$ python3 -q
>>> import numpy as np
>>> np.set_printoptions(precision=3, suppress=True, linewidth=140, floatmode="fixed")
>>> def rd(a):
...     return np.round(a, 3) + 0
... 
>>> J = np.load("out2.npy")
>>> J
array([[-2, -1, -2, -1],
       [ 0, -3,  0, -3],
       [-2, -1, -2, -1],
       [ 0, -3,  0, -3]])
>>> left, sigma, vt = np.linalg.svd(J)
>>> np.argmax(sigma[:-1] / (sigma[1:] + 1e-6)) + 1
np.int64(2)
>>> out = left[:, :2] @ np.diag(sigma[:2]) @ vt[:2]
>>> rd(np.linalg.norm(J - out, 2)), rd(sigma[2])
(np.float64(0.0), np.float64(0.0))
>>> rd(out)
array([[-2.000, -1.000, -2.000, -1.000],
       [ 0.000, -3.000,  0.000, -3.000],
       [-2.000, -1.000, -2.000, -1.000],
       [ 0.000, -3.000,  0.000, -3.000]])
>>> np.linalg.matrix_rank(J, rtol=0.05)
np.int64(2)
>>> rng = np.random.default_rng(65225)
>>> labels = rng.permutation(4)
>>> labels
array([1, 0, 2, 3])
>>> out = J[labels][:, labels]
>>> rd(np.sort(np.abs(np.linalg.eigvals(out))))
array([0.000, 0.000, 4.000, 6.000])
>>> np.diag(out)
array([-3, -2, -2, -3])
>>> np.trace(out)
np.int64(-10)
>>> left, sigma, vt = np.linalg.svd(J)
>>> vecs = vt[:(sigma > 1e-8).sum()]
>>> x = J[0] + 3 * J[3] + rng.integers(2) * np.eye(4)[3]
>>> x
array([ -2.000, -10.000,  -2.000, -10.000])
>>> rd(np.linalg.norm(x - vecs.T @ vecs @ x))
np.float64(0.0)
>>> rd(np.diag(vecs.T @ vecs))
array([0.500, 0.500, 0.500, 0.500])
>>> np.allclose(vecs.T @ vecs @ x, x)
True
>>> np.linalg.matrix_rank(np.vstack([J, x]))
np.int64(2)
>>> np.linalg.matrix_rank(J, rtol=0.1)
np.int64(2)
>>> w1 = np.array([[0, 0], [2, 0], [0, 0], [0, 0]])
>>> coef = np.array([8, 3])
>>> H = np.maximum(J @ w1 + coef, 0)
>>> (H > 0).astype(int)
array([[1, 1],
       [1, 1],
       [1, 1],
       [1, 1]])
>>> (H > 0).mean(axis=0)
array([1.000, 1.000])
>>> np.linalg.matrix_rank(H)
np.int64(2)
>>> Z = np.array([[-2, 1, 1], [2, -2, 1]])
>>> w1 @ Z
array([[ 0,  0,  0],
       [-4,  2,  2],
       [ 0,  0,  0],
       [ 0,  0,  0]])
>>> H @ Z
array([[-6,  0,  9],
       [ 2, -4,  5],
       [-6,  0,  9],
       [ 2, -4,  5]])
>>> M = np.load("x.npy")
>>> M
array([[ 0.775, -3.192,  3.012],
       [ 2.937, -0.271, -1.926],
       [ 1.814,  0.508,  2.727]])
>>> labels = rng.permutation(3)
>>> labels
array([2, 0, 1])
>>> out = M[labels][:, labels]
>>> np.allclose(out, M)
False
>>> np.trace(out)
np.float64(3.231)
>>> np.diag(out)
array([ 2.727,  0.775, -0.271])
>>> m1 = np.loadtxt("data.csv", delimiter=",")
>>> m1
array([[ -2.000,  -6.000, -10.000,   6.000],
       [  4.000,  -4.000,  -4.000,   4.000],
       [  0.000,  -1.000, -10.000,   3.000],
       [ -2.000,  -6.000, -10.000,   6.000]])
>>> left, sigma, vt = np.linalg.svd(m1)
>>> np.argmax(sigma[:-1] / (sigma[1:] + 1e-6)) + 1
np.int64(3)
>>> out = left[:, :3] @ np.diag(sigma[:3]) @ vt[:3]
>>> rd(np.abs(m1 - out).max())
np.float64(0.0)
>>> np.linalg.matrix_rank(out)
np.int64(3)
>>> rd(np.linalg.norm(m1 - out) / np.linalg.norm(m1))
np.float64(0.0)
>>> r = np.linalg.matrix_rank(m1)
>>> r
np.int64(3)
>>> N = np.linalg.svd(m1)[2][r:].T
>>> np.linalg.matrix_rank(m1.T @ m1), np.linalg.matrix_rank(m1 @ m1.T)
(np.int64(3), np.int64(3))
>>> rd(N @ N.T)
array([[ 0.009, -0.051, -0.019, -0.079],
       [-0.051,  0.281,  0.102,  0.435],
       [-0.019,  0.102,  0.037,  0.158],
       [-0.079,  0.435,  0.158,  0.672]])
>>> rd(N[:, 0] / N[np.abs(N[:, 0]).round(6).argmax(), 0])
array([-0.118,  0.647,  0.235,  1.000])
>>> rd(m1 @ N)
array([[0.000],
       [0.000],
       [0.000],
       [0.000]])
>>> m1 @ m1
array([[-32.000,  10.000,  84.000, -30.000],
       [-32.000, -28.000, -24.000,  20.000],
       [-10.000,  -4.000,  74.000, -16.000],
       [-32.000,  10.000,  84.000, -30.000]])
>>> np.allclose(m1, m1.T)
False
>>> rd(np.linalg.det(m1))
np.float64(0.0)
>>> np.allclose(m1 @ m1.T, m1.T @ m1)
False
>>> F = 2 * np.eye(3) + np.eye(3, k=1)
>>> F
array([[2.000, 1.000, 0.000],
       [0.000, 2.000, 1.000],
       [0.000, 0.000, 2.000]])
>>> labels = rng.permutation(3)
>>> labels
array([1, 0, 2])
>>> out = F[labels][:, labels]
>>> np.allclose(out, F)
False
>>> out
array([[2.000, 0.000, 1.000],
       [1.000, 2.000, 0.000],
       [0.000, 0.000, 2.000]])
>>> np.trace(out)
np.float64(6.0)
>>> rd(np.sort(np.abs(np.linalg.eigvals(out))))
array([2.000, 2.000, 2.000])
>>> out = np.linalg.inv(F)
>>> F @ out
array([[1.000, 0.000, 0.000],
       [0.000, 1.000, 0.000],
       [0.000, 0.000, 1.000]])
>>> rd(np.linalg.inv(out))
array([[2.000, 1.000, 0.000],
       [0.000, 2.000, 1.000],
       [0.000, 0.000, 2.000]])
>>> rd(np.linalg.det(F) * np.linalg.det(out))
np.float64(1.0)
>>> (np.abs(out) > 1e-9).astype(int)
array([[1, 1, 1],
       [0, 1, 1],
       [0, 0, 1]])
>>> np.linalg.matrix_rank(F - F[0, 0] * np.eye(3))
np.int64(2)
>>> rd(np.sort(np.linalg.eigvals(F)))
array([2.000, 2.000, 2.000])
>>> rd(np.linalg.matrix_power(F - np.diag(np.diag(F)), 3))
array([[0.000, 0.000, 0.000],
       [0.000, 0.000, 0.000],
       [0.000, 0.000, 0.000]])
>>> np.prod(np.diag(F)), rd(np.linalg.det(F))
(np.float64(8.0), np.float64(8.0))
>>> mat = np.load("run18.npy")
>>> mat
array([[ 0, -2, -4],
       [ 2,  0, -2],
       [ 4,  2,  0]])
>>> left, sigma, vt = np.linalg.svd(mat)
>>> np.argmax(sigma[:-1] / (sigma[1:] + 1e-6)) + 1
np.int64(2)
>>> rd(sigma)
array([4.899, 4.899, 0.000])
>>> out = left[:, :2] @ np.diag(sigma[:2]) @ vt[:2]
>>> np.linalg.matrix_rank(out)
np.int64(2)
>>> np.linalg.matrix_rank(mat, rtol=0.05)
np.int64(2)
>>> rd(np.linalg.norm(mat - out) / np.linalg.norm(mat))
np.float64(0.0)
>>> rd(np.linalg.norm(mat - out, 2)), rd(sigma[2])
(np.float64(0.0), np.float64(0.0))
>>> labels = rng.permutation(3)
>>> labels
array([2, 1, 0])
>>> out = mat[labels][:, labels]
>>> np.diag(out)
array([0, 0, 0])
>>> np.allclose(out, mat)
False
>>> rd(np.sort(np.abs(np.linalg.eigvals(out))))
array([0.000, 4.899, 4.899])
>>> E = np.load("a.npy")
>>> E
array([[39.301, 40.802,  1.088],
       [39.552, 39.592, -0.880],
       [40.993, 39.788,  1.998],
       [39.307, 37.898, -0.622],
       [38.507, 38.528,  0.100],
       [38.546, 41.178,  0.664],
       [39.238, 40.204, -0.291],
       [39.420, 40.046,  0.490],
       [40.173, 38.980, -0.902],
       [40.269, 41.293,  2.107],
       [41.514, 39.775, -0.240],
       [39.160, 39.734,  0.426],
       [38.442, 39.912,  0.146],
       [40.863, 40.669,  1.417],
       [37.410, 40.569, -0.760],
       [39.604, 39.750, -1.086],
       [38.194, 38.694,  0.640],
       [39.617, 39.472,  0.439],
       [42.484, 39.768,  0.104],
       [40.225, 40.989,  0.286],
       [39.831, 40.804,  0.621],
       [40.787, 40.875,  0.876],
       [40.949, 40.535,  1.305],
       [41.503, 39.323,  1.126]])
>>> def softmax(z):
...     e = np.exp(z - z.max(axis=-1, keepdims=True))
...     return e / e.sum(axis=-1, keepdims=True)
... 
>>> rd(softmax(E[14]))
array([0.041, 0.959, 0.000])
>>> S = E @ E.T / np.sqrt(3)
>>> softmax(S).round(6).argmax(axis=1)
array([18, 18, 18, 18, 18, 18, 18, 18, 18, 18, 18, 18, 18, 18, 18, 18, 18, 18, 18, 18, 18, 18, 18, 18])
>>> rd(softmax(S)[14] @ E)
array([42.484, 39.768,  0.104])
>>> labels = E[:, 1] > np.median(E[:, 1])
>>> f = E[labels].mean(axis=0) - E[~labels].mean(axis=0)
>>> ((E - E.mean(axis=0)) @ f > 0).astype(int)
array([1, 0, 1, 0, 0, 1, 1, 1, 0, 1, 0, 1, 1, 1, 1, 0, 0, 0, 0, 1, 1, 1, 1, 0])
>>> np.argsort(-np.abs(f).round(6), kind="stable")
array([1, 2, 0])
>>> rd(f)
array([-0.444,  1.381,  0.571])
>>> d = np.linalg.norm(E[:, None] - E[None], axis=-1)
>>> np.linalg.matrix_rank(d ** 2)
np.int64(5)
>>> d.shape
(24, 24)
>>> d[17].round(6).argsort(kind="stable")[:4]
array([17, 11,  7,  6])
>>> d.mean(axis=1).argmax()
np.int64(14)
>>> Z = E[[6, 4]].astype(float)
>>> for _ in range(4):
...     labels = np.linalg.norm(E[:, None] - Z, axis=-1).argmin(axis=1)
...     Z = np.array([E[labels == j].mean(axis=0) for j in range(2)])
... 
>>> labels
array([0, 1, 0, 1, 1, 0, 1, 0, 1, 0, 0, 1, 1, 0, 1, 1, 1, 1, 0, 0, 0, 0, 0, 0])
>>> np.bincount(labels)
array([13, 11])
